$ python -q
>>> import numpy as np
>>> np.set_printoptions(precision=3, suppress=True, linewidth=100)
>>> def tidy(a):
...     return np.round(a, 3) + 0
... 
>>> E = np.load("out10.npy")
>>> E
array([[1, 0, 0, 0, 0],
       [0, 0, 0, 0, 1],
       [0, 0, 0, 1, 0],
       [0, 0, 1, 0, 0],
       [0, 1, 0, 0, 0]])
>>> t = np.radians(45)
>>> Rm = np.eye(5)
>>> Rm[2, 2] = Rm[3, 3] = np.cos(t)
>>> Rm[2, 3], Rm[3, 2] = -np.sin(t), np.sin(t)
>>> tidy(Rm)
array([[ 1.   ,  0.   ,  0.   ,  0.   ,  0.   ],
       [ 0.   ,  1.   ,  0.   ,  0.   ,  0.   ],
       [ 0.   ,  0.   ,  0.707, -0.707,  0.   ],
       [ 0.   ,  0.   ,  0.707,  0.707,  0.   ],
       [ 0.   ,  0.   ,  0.   ,  0.   ,  1.   ]])
>>> A2 = E @ Rm.T
>>> tidy(np.linalg.det(Rm)), tidy(np.trace(Rm))
(np.float64(1.0), np.float64(4.414))
>>> np.allclose(E @ E.T, A2 @ A2.T)
True
>>> tidy(np.linalg.svd(E, compute_uv=False)), tidy(np.linalg.svd(A2, compute_uv=False))
(array([1., 1., 1., 1., 1.]), array([1., 1., 1., 1., 1.]))
>>> np.allclose(np.linalg.norm(E, axis=1), np.linalg.norm(A2, axis=1))
True
>>> tidy(np.abs(A2 - E).max(axis=0))
array([0.   , 0.   , 0.707, 0.707, 0.   ])
>>> u = np.array([0, -2, -1, -1, 1])
>>> A2 = Rm + np.outer(u, np.eye(5)[2])
>>> np.linalg.matrix_rank(A2 - Rm)
np.int64(1)
>>> tidy(np.linalg.det(A2) / np.linalg.det(Rm)), tidy(1 + np.linalg.solve(Rm, u)[2])
(np.float64(-0.414), np.float64(-0.414))
>>> np.linalg.matrix_power(E, 100)
array([[1, 0, 0, 0, 0],
       [0, 1, 0, 0, 0],
       [0, 0, 1, 0, 0],
       [0, 0, 0, 1, 0],
       [0, 0, 0, 0, 1]])
>>> tidy(np.sort(np.abs(np.linalg.eigvals(E)))[::-1])
array([1., 1., 1., 1., 1.])
>>> p = np.eye(5)[1]
>>> for _ in range(7):
...     p = p @ E
...     print(p.round(3))
... 
[0. 0. 0. 0. 1.]
[0. 1. 0. 0. 0.]
[0. 0. 0. 0. 1.]
[0. 1. 0. 0. 0.]
[0. 0. 0. 0. 1.]
[0. 1. 0. 0. 0.]
[0. 0. 0. 0. 1.]
>>> [round(float(np.linalg.det(E[:i, :i])), 2) + 0 for i in range(1, 6)]
[1.0, 0.0, 0.0, 0.0, 1.0]
>>> tidy(np.linalg.eigvalsh(E).min())
np.float64(-1.0)
>>> K = np.loadtxt("arr.csv", delimiter=",")
>>> K
array([[-23.38 , -27.496,  11.26 ],
       [-17.558, -21.701,   9.336],
       [-17.456, -21.596,   9.297],
       [-13.351, -17.219,   7.592],
       [-13.299, -17.161,   7.568],
       [-12.063, -15.77 ,   6.97 ],
       [-11.631, -15.274,   6.749],
       [-11.15 , -14.714,   6.495],
       [ -8.524, -11.496,   4.928],
       [ -4.957,  -6.375,   2.037],
       [ -4.602,  -5.794,   1.691],
       [ -4.467,  -5.569,   1.558],
       [ -2.828,  -2.936,   0.192],
       [  0.693,   0.517,   0.176],
       [  2.259,   1.567,   0.683],
       [  5.084,   3.247,   1.777],
       [  5.775,   3.634,   2.061],
       [ 20.309,  11.154,   8.28 ],
       [ 21.275,  11.637,   8.692],
       [ 21.311,  11.655,   8.707],
       [ 32.299,  17.13 ,  13.324],
       [ 32.557,  17.258,  13.431],
       [ 35.387,  18.664,  14.6  ],
       [ 63.922,  32.888,  26.019]])
>>> hat = K @ np.linalg.solve(K.T @ K, K.T)
>>> tidy(np.trace(hat))
np.float64(3.0)
>>> tidy(hat @ K[:, 1])
array([-27.496, -21.701, -21.596, -17.219, -17.161, -15.77 , -15.274, -14.714, -11.496,  -6.375,
        -5.794,  -5.569,  -2.936,   0.517,   1.567,   3.247,   3.634,  11.154,  11.637,  11.655,
        17.13 ,  17.258,  18.664,  32.888])
